$ python3 -q
>>> import numpy as np
>>> np.set_printoptions(precision=3, suppress=True, linewidth=140)
>>> J = np.loadtxt("block7.csv", delimiter=",")
>>> J
array([[  0.,   0.,   0.,   0.,   0.],
       [  1.,   4.,   7.,  -4.,  -7.],
       [ 18.,  -4.,  15.,   8.,   9.],
       [  9.,  -4.,  12.,  -5., -13.],
       [  0.,   0.,   0.,   0.,   0.],
       [  0.,   0.,   0.,   0.,   0.],
       [  8.,   1.,   8.,   9.,   6.],
       [ 17.,  -1.,   7.,   5.,   5.],
       [  2.,   1.,  15.,  -1.,  -3.],
       [  8.,   1.,   8.,   9.,   6.],
       [ -1.,  -6.,   6.,   3.,  -5.],
       [ 16.,  -7.,  13.,   8.,   0.],
       [  0.,   0.,   0.,   0.,   0.],
       [ 18.,  -4.,  15.,   8.,   9.],
       [ 17.,  -1.,   7.,   5.,   5.],
       [  9.,  -2.,  -1.,  -4.,  -1.],
       [  0.,   0.,   0.,   0.,   0.],
       [  0.,   0.,   0.,   0.,   0.],
       [ 10.,  -5.,   7.,  -1.,   3.],
       [  1.,  -3.,   8.,   3.,   4.],
       [  0.,   0.,   0.,   0.,   0.],
       [  0.,  -2.,  13.,  -1., -12.],
       [  9.,  -2.,  -1.,  -4.,  -1.],
       [  9.,  -2.,  -1.,  -4.,  -1.],
       [ 17.,  -1.,   7.,   5.,   5.],
       [  8.,   1.,   8.,   9.,   6.],
       [  8.,   1.,   8.,   9.,   6.],
       [  0.,  -9.,  14.,   6.,  -1.],
       [ 17.,  -1.,   7.,   5.,   5.],
       [  7.,  -5.,  14.,  12.,   1.]])
>>> x = np.array([1, 2, 1, 2, 2])
>>> rhs = J @ x
>>> rhs
array([  0.,  -6.,  59., -23.,   0.,   0.,  48.,  42.,  11.,  48., -11.,  31.,   0.,  59.,  42.,  -6.,   0.,   0.,  11.,  17.,   0., -17.,
        -6.,  -6.,  42.,  48.,  48.,   6.,  42.,  37.])
>>> np.round(np.linalg.pinv(J) @ J, 3) + 0
array([[1., 0., 0., 0., 0.],
       [0., 1., 0., 0., 0.],
       [0., 0., 1., 0., 0.],
       [0., 0., 0., 1., 0.],
       [0., 0., 0., 0., 1.]])
>>> np.linalg.lstsq(J, rhs)[0]
array([1., 2., 1., 2., 2.])
>>> rng = np.random.default_rng(53)
>>> rhs = rhs + 0.3 * rng.normal(size=30)
>>> rhs
array([  0.031,  -6.242,  59.268, -23.279,  -0.341,   0.154,  48.396,  42.383,  11.407,  48.121, -11.105,  31.173,   0.174,  59.02 ,
        41.79 ,  -6.053,   0.08 ,  -0.347,  10.891,  16.635,   0.533, -16.787,  -6.042,  -5.714,  42.053,  47.836,  48.009,   5.961,
        43.093,  36.704])
>>> b, *_ = np.linalg.lstsq(J, rhs)
>>> round(float(np.linalg.norm(rhs - J @ b)), 3)
1.585
>>> [round(float(np.linalg.norm(np.linalg.solve(J.T @ J + lam * np.eye(5), J.T @ rhs))), 2) for lam in (0, 1, 10, 100)]
[3.76, 3.75, 3.68, 3.22]
>>> b.round()
array([1., 2., 1., 2., 2.])
>>> proj = J @ np.linalg.solve(J.T @ J, J.T)
>>> np.linalg.matrix_rank(np.eye(30) - proj)
np.int64(25)
>>> np.round(np.linalg.eigvalsh(proj), 3) + 0
array([0., 0., 0., 0., 0., 0., 0., 0., 0., 0., 0., 0., 0., 0., 0., 0., 0., 0., 0., 0., 0., 0., 0., 0., 0., 1., 1., 1., 1., 1.])
>>> np.trace(proj)
np.float64(5.0)
>>> np.allclose(proj @ proj, proj)
True
>>> q, vecs = np.linalg.qr(J[:, :3])[0], np.linalg.qr(J[:, 3:])[0]
>>> s = np.linalg.svd(q.T @ vecs, compute_uv=False)
>>> (s > 0.9).sum()
np.int64(0)
>>> np.degrees(np.arccos(s.clip(0, 1)))
array([36.634, 55.03 ])
>>> round(np.linalg.norm(q @ q.T - vecs @ vecs.T, 2), 3)
np.float64(1.0)
